In [1]: import numpy as np

In [2]: np.set_printoptions(suppress=True, linewidth=100)

In [3]: J = np.array([[1, 1, -1, -2],
   ...:     [1, 2, 1, -2],
   ...:     [1, -2, -1, 1],
   ...:     [1, -1, 1, 2],
   ...:     [1, 2, -1, -2]])

In [4]: J[1] = J[2]

In [5]: print(J)
[[ 1  1 -1 -2]
 [ 1 -2 -1  1]
 [ 1 -2 -1  1]
 [ 1 -1  1  2]
 [ 1  2 -1 -2]]

In [6]: out = np.array([[1, 2, 1], [-1, 2, 0]])

In [7]: W2 = np.kron(out, J)

In [8]: print(W2)
[[ 1  1 -1 -2  2  2 -2 -4  1  1 -1 -2]
 [ 1 -2 -1  1  2 -4 -2  2  1 -2 -1  1]
 [ 1 -2 -1  1  2 -4 -2  2  1 -2 -1  1]
 [ 1 -1  1  2  2 -2  2  4  1 -1  1  2]
 [ 1  2 -1 -2  2  4 -2 -4  1  2 -1 -2]
 [-1 -1  1  2  2  2 -2 -4  0  0  0  0]
 [-1  2  1 -1  2 -4 -2  2  0  0  0  0]
 [-1  2  1 -1  2 -4 -2  2  0  0  0  0]
 [-1  1 -1 -2  2 -2  2  4  0  0  0  0]
 [-1 -2  1  2  2  4 -2 -4  0  0  0  0]]

In [9]: E = np.loadtxt("run18.csv", delimiter=",")

In [10]: print(E)
[[-0.5  3.1  0.6  0.9]
 [ 0.1  0.  -0.4 -0.1]
 [ 1.   1.3 -0.3  0.4]
 [-1.7  1.3 -1.   0.5]
 [-0.2  2.3 -0.6  0.8]
 [-2.8  1.9  0.4  0.7]
 [ 0.9  6.1 -0.8  2.1]
 [ 0.9  1.6  0.3  0.7]
 [ 0.9 -4.  -0.5 -1.3]
 [ 0.4  4.4 -1.7  1.4]
 [ 0.6 -3.1  1.  -1.1]
 [-0.1 -1.8  0.1 -0.5]
 [ 0.8 -2.6 -0.1 -0.8]
 [ 0.5  2.   0.9  0.5]
 [-0.9  0.  -0.2  0. ]
 [-0.7 -2.  -0.5 -0.4]
 [-0.7 -0.2 -0.5  0. ]
 [ 0.9 -3.2  0.5 -1. ]
 [-1.6  0.8  0.2  0.4]
 [ 0.3 -1.8  0.7 -0.7]
 [ 0.2  0.1 -1.4  0.2]
 [-0.8 -4.4 -1.3 -1.4]
 [ 1.6  0.1  0.1 -0.1]
 [ 0.3  3.6  1.1  1.1]
 [ 1.5  0.1 -1.5 -0.2]
 [ 0.1  0.6  1.1  0.3]
 [-1.3  6.2 -1.4  2.1]
 [ 1.9 -1.2 -1.8 -0.4]
 [-1.3  2.6 -0.2  0.9]]

In [11]: dist = np.linalg.norm(E[:, None] - E[None], axis=-1)

In [12]: print(dist[25].round(6).argsort(kind="stable")[:4])
[25 13  7  1]

In [13]: print((dist + 1e9 * np.eye(29)).round(6).argmin(axis=1))
[23 16  7 18 28 18  9  2 17  6 17 19 17  7 16 11 14 10 14 11  1  8  2  0 20 13  6 24  4]

In [14]: print(np.round(np.linalg.norm(E - E.mean(axis=0), axis=1), 1))
[2.9 0.6 1.3 2.1 2.  3.3 6.  1.6 4.8 4.4 4.  2.4 3.3 2.  1.  2.7 1.  4.  1.7 2.6 1.2 5.3 1.7 3.5
 2.  1.4 6.3 3.  2.6]

In [15]: print(dist[:5, :5].round(1))
[[0.  3.5 2.6 2.7 1.5]
 [3.5 0.  1.7 2.4 2.5]
 [2.6 1.7 0.  2.8 1.6]
 [2.7 2.4 2.8 0.  1.9]
 [1.5 2.5 1.6 1.9 0. ]]

In [16]: print(dist[25].round(1))
[2.7 1.7 1.8 2.9 2.5 3.3 6.1 1.6 5.2 4.9 4.  2.7 3.7 1.5 1.8 3.2 2.  4.1 1.9 2.6 2.6 5.9 1.9 3.1
 3.  0.  6.5 3.9 2.8]

In [17]: Xc = E - E.mean(axis=0)

In [18]: evecs = np.linalg.svd(Xc)[2][:3]

In [19]: out = Xc - Xc @ evecs.T @ evecs

In [20]: print(np.round(np.cov(Xc @ evecs.T, rowvar=False), 1) + 0)
[[8.4 0.  0. ]
 [0.  1.2 0. ]
 [0.  0.  0.7]]

In [21]: print(np.round(out.std(axis=0), 1) + 0)
[0.  0.  0.  0.1]

In [22]: print(np.round(np.diag(evecs.T @ evecs), 1))
[1.  0.9 1.  0.1]

In [23]: print(np.linalg.norm(out, axis=1).round(6).argmax())
7

In [24]: Xc = (E - E.mean(axis=0)) / E.std(axis=0)

In [25]: print(np.round(Xc.std(axis=0), 1))
[1. 1. 1. 1.]

In [26]: c = np.linalg.lstsq(np.delete(Xc, 3, axis=1), Xc[:, 3])[0]

In [27]: print(np.abs(c).argmax())
1

In [28]: W2 = E[[15, 8]].astype(float)

In [29]: for _ in range(4):
    ...:     lab = np.linalg.norm(E[:, None] - W2, axis=-1).argmin(axis=1)
    ...:     W2 = np.array([E[lab == j].mean(axis=0) for j in range(2)])
    ...: 

In [30]: print(lab)
[0 0 0 0 0 0 0 0 1 0 1 1 1 0 0 1 0 1 0 1 0 1 0 0 0 0 0 1 0]

In [31]: print(W2.round(1))
[[-0.2  1.9 -0.3  0.6]
 [ 0.4 -2.7 -0.2 -0.8]]

In [32]: G = W2.T @ W2

In [33]: print((W2 @ W2.T).shape)
(2, 2)

In [34]: print(np.round(np.trace(G), 1), round((W2 ** 2).sum(), 1))
12.2 12.2

In [35]: print(np.round(np.diag(G), 1))
[ 0.2 10.8  0.1  1.1]

In [36]: print(G.round(1) + 0)
[[ 0.2 -1.5  0.  -0.5]
 [-1.5 10.8  0.1  3.5]
 [ 0.   0.1  0.1  0. ]
 [-0.5  3.5  0.   1.1]]

In [37]: print(np.allclose(G, G.T))
True

In [38]: print(np.round(np.linalg.eigvalsh(G)[::-1], 1) + 0)
[12.1  0.1  0.   0. ]

In [39]: arr = np.load("block3.npy")

In [40]: print(arr)
[[ 1 -1  1 -1]
 [ 1  0  0  0]
 [ 1  1  1  1]]

In [41]: left, sv, VT = np.linalg.svd(arr, full_matrices=False)

In [42]: print(np.round(VT @ VT.T, 1) + 0)
[[1. 0. 0.]
 [0. 1. 0.]
 [0. 0. 1.]]

In [43]: print((sv > 1e-8).sum())
3

In [44]: print(np.round(left.T @ left, 1) + 0)
[[1. 0. 0.]
 [0. 1. 0.]
 [0. 0. 1.]]

In [45]: print(sv.round(1))
[2.1 2.  0.7]

In [46]: print(np.round(np.cumsum(sv ** 2) / np.sum(sv ** 2), 1))
[0.5 1.  1. ]
